% python3 -q
>>> import numpy as np
>>> import numpy.linalg as la
>>> np.set_printoptions(precision=3, suppress=True, linewidth=160)
>>> J = np.load("test12.npy")
>>> J
array([[  5.669, -18.417,   7.13 , -12.713,  -9.254,   4.88 ],
       [-17.997, -17.058,   0.254,   7.035,   7.419,  14.262],
       [  5.318, -19.154,   6.549, -11.191,  -8.665,   4.353],
       [  5.083, -18.31 ,   6.152, -13.15 ,  -7.432,   4.861],
       [  1.054,  -0.426,  12.455,   8.553,  -9.675, -14.378],
       [-17.625, -16.658,  -0.251,   8.553,   6.125,  12.45 ],
       [  1.453,   0.14 ,  11.817,   9.559,  -6.44 , -15.821],
       [  3.533, -19.091,   6.027, -12.195,  -8.522,   4.617],
       [ -1.512,   0.389,  10.754,   8.356,  -6.999, -13.588],
       [  3.824, -19.744,   7.13 , -10.496, -10.341,   4.775],
       [  4.993, -19.455,   5.844, -13.231,  -8.857,   4.645],
       [  1.082,   0.934,  12.491,   8.314,  -9.145, -14.352],
       [  0.375,   0.374,   9.492,   7.757,  -8.618, -14.759],
       [ -1.04 ,  -0.456,  11.567,   9.616,  -9.402, -16.473],
       [-16.266, -16.407,  -1.357,   9.06 ,   6.697,  12.489],
       [  3.168, -17.725,   8.281, -12.425,  -8.387,   2.91 ],
       [  1.049,  -0.473,  11.729,   8.739,  -9.854, -13.774],
       [ -0.168,  -1.366,  12.318,   7.304,  -7.858, -15.978]])
>>> Ac = J - J.mean(axis=0)
>>> Uu, s, Vh = la.svd(Ac, full_matrices=False)
>>> print(np.abs(Uu[:, 0]).argmax())
13
>>> np.round(Ac.mean(axis=0), 3) + 0
array([0., 0., 0., 0., 0., 0.])
>>> np.abs(Vh[-1])
array([0.365, 0.635, 0.323, 0.344, 0.429, 0.238])
